$ ipython --no-banner

In [1]: import numpy as np

In [2]: np.set_printoptions(precision=1, suppress=True, linewidth=120)

In [3]: data = np.array([[1.0, 0.0, 0.0], [0.0, 0.8, 0.6], [0.0, -0.6, 0.8]])

In [4]: # splits into 2 blocks

In [5]: def softmax(z):
   ...:     e = np.exp(z - z.max(axis=-1, keepdims=True))
   ...:     return e / e.sum(axis=-1, keepdims=True)
   ...: 

In [6]: softmax(data).sum(axis=1)
Out[6]: array([1., 1., 1.])

In [7]: softmax(data[0] + -3)
Out[7]: array([0.6, 0.2, 0.2])

In [8]: S = data @ data.T / np.sqrt(3)

In [9]: softmax(S)[0] @ data
Out[9]: array([0.5, 0.1, 0.4])

In [10]: softmax(S).round(6).argmax(axis=1)
Out[10]: array([0, 1, 2])

In [11]: rng = np.random.default_rng(5801)

In [12]: lab = rng.permutation(3)

In [13]: lab
Out[13]: array([2, 0, 1])

In [14]: B = data[lab][:, lab]

In [15]: round(float(np.linalg.det(B)), 1), np.round(np.linalg.det(data[lab]), 1)
Out[15]: (1.0, np.float64(1.0))

In [16]: W0 = np.array([[9, 0, 0, 0, 0, 0],
    ...:     [6, 8, 0, 0, 0, 0],
    ...:     [5, 8, 5, 0, 0, 0],
    ...:     [3, 7, 5, 8, 0, 0],
    ...:     [4, 1, 8, 3, 1, 0],
    ...:     [4, 1, 7, 9, 1, 5]])

In [17]: # triangular

In [18]: W0 @ W0
Out[18]: 
array([[ 81,   0,   0,   0,   0,   0],
       [102,  64,   0,   0,   0,   0],
       [118, 104,  25,   0,   0,   0],
       [118, 152,  65,  64,   0,   0],
       [ 95,  94,  63,  27,   1,   0],
       [128, 133, 123, 120,   6,  25]])

In [19]: np.linalg.matrix_rank(W0 - W0[0, 0] * np.eye(6))
Out[19]: np.int64(5)

In [20]: lab = rng.permutation(6)

In [21]: lab
Out[21]: array([3, 2, 1, 5, 4, 0])

In [22]: B = W0[lab][:, lab]

In [23]: np.trace(B)
Out[23]: np.int64(36)

In [24]: np.sort(np.abs(np.linalg.eigvals(B)))
Out[24]: array([1., 5., 5., 8., 8., 9.])

In [25]: t = np.sort(rng.uniform(-2, 2, 17))

In [26]: X = np.c_[t, t ** 2, t ** 3] @ np.array([[1, -2, 2, -2, -2], [2, 2, -2, 2, -2], [2, -2, 2, 1, 2]])

In [27]: X.round(1) + 0
Out[27]: 
array([[ -6.8,  21.3, -21.3,   4.3, -14.2],
       [ -6.5,  20.8, -20.8,   4.3, -13.7],
       [ -3.3,  13. , -13. ,   4. ,  -7.2],
       [ -2.9,  12.1, -12.1,   4. ,  -6.5],
       [ -1.4,   7.6,  -7.6,   3.4,  -3.1],
       [ -1.4,   7.6,  -7.6,   3.4,  -3.1],
       [ -1.4,   7.4,  -7.4,   3.3,  -3. ],
       [ -0.9,   5.5,  -5.5,   2.9,  -1.7],
       [ -0.2,   0.6,  -0.6,   0.6,   0.3],
       [  0. ,   0. ,   0. ,   0. ,   0. ],
       [  0.3,  -0.4,   0.4,  -0.3,  -0.5],
       [  1.9,  -1. ,   1. ,  -0.2,  -1.5],
       [  5.6,  -2.2,   2.2,   1.3,  -2. ],
       [  5.8,  -2.3,   2.3,   1.4,  -2. ],
       [  8. ,  -3.2,   3.2,   2.4,  -1.8],
       [  8.9,  -3.5,   3.5,   2.9,  -1.6],
       [ 18.4,  -8. ,   8. ,   7.9,   1. ]])

In [28]: # null space of dimension 2

In [29]: np.round(X @ np.linalg.pinv(X) @ X, 1) + 0
Out[29]: 
array([[ -6.8,  21.3, -21.3,   4.3, -14.2],
       [ -6.5,  20.8, -20.8,   4.3, -13.7],
       [ -3.3,  13. , -13. ,   4. ,  -7.2],
       [ -2.9,  12.1, -12.1,   4. ,  -6.5],
       [ -1.4,   7.6,  -7.6,   3.4,  -3.1],
       [ -1.4,   7.6,  -7.6,   3.4,  -3.1],
       [ -1.4,   7.4,  -7.4,   3.3,  -3. ],
       [ -0.9,   5.5,  -5.5,   2.9,  -1.7],
       [ -0.2,   0.6,  -0.6,   0.6,   0.3],
       [  0. ,   0. ,   0. ,   0. ,   0. ],
       [  0.3,  -0.4,   0.4,  -0.3,  -0.5],
       [  1.9,  -1. ,   1. ,  -0.2,  -1.5],
       [  5.6,  -2.2,   2.2,   1.3,  -2. ],
       [  5.8,  -2.3,   2.3,   1.4,  -2. ],
       [  8. ,  -3.2,   3.2,   2.4,  -1.8],
       [  8.9,  -3.5,   3.5,   2.9,  -1.6],
       [ 18.4,  -8. ,   8. ,   7.9,   1. ]])

In [30]: np.linalg.lstsq(X[:-1].T, X[-1])[2]
Out[30]: np.int32(3)

In [31]: np.unique(X.round(6), axis=0).shape
Out[31]: (17, 5)

In [32]: np.round(np.trace(np.linalg.pinv(X) @ X), 1)
Out[32]: np.float64(3.0)

In [33]: dist = np.linalg.norm(X[:, None] - X[None], axis=-1)

In [34]: np.linalg.matrix_rank(dist ** 2)
Out[34]: np.int64(5)

In [35]: dist[6]
Out[35]: array([23.2, 22.4,  9.2,  7.6,  0.4,  0.3,  0. ,  3.1, 10.6, 11.5, 12. , 12.9, 15.5, 15.7, 17.8, 18.6, 30.1])

In [36]: dist[:5, :5]
Out[36]: 
array([[ 0. ,  0.9, 14. , 15.6, 22.9],
       [ 0.9,  0. , 13.2, 14.8, 22. ],
       [14. , 13.2,  0. ,  1.6,  8.8],
       [15.6, 14.8,  1.6,  0. ,  7.2],
       [22.9, 22. ,  8.8,  7.2,  0. ]])

In [37]: np.flatnonzero(dist[6] < dist.mean() / 2)
Out[37]: array([3, 4, 5, 6, 7])

In [38]: dist.mean(axis=1).argmax()
Out[38]: np.int64(0)

In [39]: (dist + 1e9 * np.eye(17)).round(6).argmin(axis=1)
Out[39]: array([ 1,  0,  3,  2,  5,  4,  5,  6,  9, 10,  9, 10, 13, 12, 15, 14, 15])

In [40]: dist.shape
Out[40]: (17, 17)

In [41]: B = W0 / np.linalg.norm(W0, axis=1, keepdims=True)

In [42]: C2 = B @ B.T

In [43]: (np.abs(C2) > 0.9).astype(int)
Out[43]: 
array([[1, 0, 0, 0, 0, 0],
       [0, 1, 0, 0, 0, 0],
       [0, 0, 1, 0, 0, 0],
       [0, 0, 0, 1, 0, 0],
       [0, 0, 0, 0, 1, 0],
       [0, 0, 0, 0, 0, 1]])

In [44]: (C2 - 2 * np.eye(6)).round(6).argmax(axis=1)
Out[44]: array([1, 2, 1, 5, 5, 4])

In [45]: np.linalg.norm(B, axis=1)
Out[45]: array([1., 1., 1., 1., 1., 1.])

In [46]: np.linalg.matrix_rank(X, rtol=0.1)
Out[46]: np.int64(3)

In [47]: [round(float(x), 1) for x in np.linalg.svd(X, compute_uv=False)[:3]]
Out[47]: [61.4, 24.0, 6.3]

In [48]: A = np.maximum(np.array([[2],
    ...:     [0],
    ...:     [3],
    ...:     [3],
    ...:     [0],
    ...:     [-1],
    ...:     [-2],
    ...:     [1],
    ...:     [0],
    ...:     [-3],
    ...:     [3],
    ...:     [2],
    ...:     [3],
    ...:     [-1],
    ...:     [0],
    ...:     [-3]]) @ np.array([[2, 0, 0, 0]]) + np.array([6, 8, 0, 3]), 0)

In [49]: A
Out[49]: 
array([[10,  8,  0,  3],
       [ 6,  8,  0,  3],
       [12,  8,  0,  3],
       [12,  8,  0,  3],
       [ 6,  8,  0,  3],
       [ 4,  8,  0,  3],
       [ 2,  8,  0,  3],
       [ 8,  8,  0,  3],
       [ 6,  8,  0,  3],
       [ 0,  8,  0,  3],
       [12,  8,  0,  3],
       [10,  8,  0,  3],
       [12,  8,  0,  3],
       [ 4,  8,  0,  3],
       [ 6,  8,  0,  3],
       [ 0,  8,  0,  3]])

In [50]: Uu, sigma, vt = np.linalg.svd(A)

In [51]: vecs = vt[:(sigma > 1e-8).sum()]

In [52]: x0 = A[3] + 4 * A[8] + rng.integers(2) * np.eye(4)[1]

In [53]: x0
Out[53]: array([36., 41.,  0., 15.])

In [54]: np.diag(vecs.T @ vecs)
Out[54]: array([1. , 0.9, 0. , 0.1])

In [55]: round(float(np.linalg.norm(x0 - vecs.T @ vecs @ x0)), 1)
Out[55]: 0.4

In [56]: np.round(softmax(A[13]), 1) + 0
Out[56]: array([0., 1., 0., 0.])

In [57]: np.round(softmax(10 * A[13]), 1) + 0
Out[57]: array([0., 1., 0., 0.])

In [58]: np.round(softmax(A[13] + 3), 1) + 0
Out[58]: array([0., 1., 0., 0.])

In [59]: S = A @ A.T / np.sqrt(4)

In [60]: softmax(S).round(6).argmax(axis=1)
Out[60]: array([2, 2, 2, 2, 2, 2, 2, 2, 2, 0, 2, 2, 2, 2, 2, 0])

In [61]: softmax(S)[13] @ A
Out[61]: array([12.,  8.,  0.,  3.])

In [62]: J = np.load("arr.npy")

In [63]: J
Out[63]: 
array([[ 2,  0,  0,  0,  0],
       [ 2,  2,  0,  0,  0],
       [ 2,  1,  2,  0,  0],
       [-3,  3,  1, -3,  0],
       [-3, -3,  3,  3, -1]])

In [64]: # triangular

In [65]: B = np.linalg.inv(J)

In [66]: np.allclose(B, J.T)
Out[66]: False

In [67]: np.round(np.linalg.slogdet(J)[0], 1)
Out[67]: np.float64(1.0)

In [68]: np.round(np.linalg.det(J) * B, 1) + 0
Out[68]: 
array([[ 12.,   0.,   0.,   0.,   0.],
       [-12.,  12.,   0.,   0.,   0.],
       [ -6.,  -6.,  12.,   0.,   0.],
       [-26.,  10.,   4.,  -8.,   0.],
       [-96., -24.,  48., -24., -24.]])

In [69]: B = J / np.linalg.norm(J, axis=1, keepdims=True)

In [70]: C2 = B @ B.T

In [71]: np.argwhere(np.triu(np.abs(C2) > 0.95, 1))
Out[71]: array([], shape=(0, 2), dtype=int64)

In [72]: np.round(np.degrees(np.arccos(np.clip(C2[0, 3], -1, 1))), 1)
Out[72]: np.float64(124.5)

In [73]: (C2 - 2 * np.eye(5)).round(6).argmax(axis=1)
Out[73]: array([1, 0, 1, 1, 2])

In [74]: (np.abs(C2) > 0.9).astype(int)
Out[74]: 
array([[1, 0, 0, 0, 0],
       [0, 1, 0, 0, 0],
       [0, 0, 1, 0, 0],
       [0, 0, 0, 1, 0],
       [0, 0, 0, 0, 1]])

In [75]: np.linalg.norm(B, axis=1)
Out[75]: array([1., 1., 1., 1., 1.])

In [76]: [int(np.linalg.matrix_rank(np.linalg.matrix_power(J, p))) for p in range(1, 6)]
Out[76]: [5, 5, 5, 5, 5]

In [77]: np.sort(np.linalg.eigvals(J))
Out[77]: array([-3., -1.,  2.,  2.,  2.])

In [78]: J.mean(axis=0)
Out[78]: array([ 0. ,  0.6,  1.2,  0. , -0.2])

In [79]: J.sum(axis=1)
Out[79]: array([ 2,  4,  5, -2, -1])

In [80]: feats = np.load("block15.npy")

In [81]: feats
Out[81]: 
array([[4, 0, 0, 0],
       [4, 0, 3, 0],
       [0, 5, 0, 0],
       [0, 1, 0, 4]])

In [82]: np.round(softmax(feats[0] + -3), 1) + 0
Out[82]: array([0.9, 0. , 0. , 0. ])

In [83]: S = feats @ feats.T / np.sqrt(4)

In [84]: softmax(S).round(6).argmax(axis=1)
Out[84]: array([0, 1, 2, 3])

In [85]: np.round(softmax(S + np.triu(np.full(S.shape, -np.inf), 1)), 1) + 0
Out[85]: 
array([[1., 0., 0., 0.],
       [0., 1., 0., 0.],
       [0., 0., 1., 0.],
       [0., 0., 0., 1.]])

In [86]: np.round(softmax(S), 1) + 0
Out[86]: 
array([[0.5, 0.5, 0. , 0. ],
       [0. , 1. , 0. , 0. ],
       [0. , 0. , 1. , 0. ],
       [0. , 0. , 0. , 1. ]])
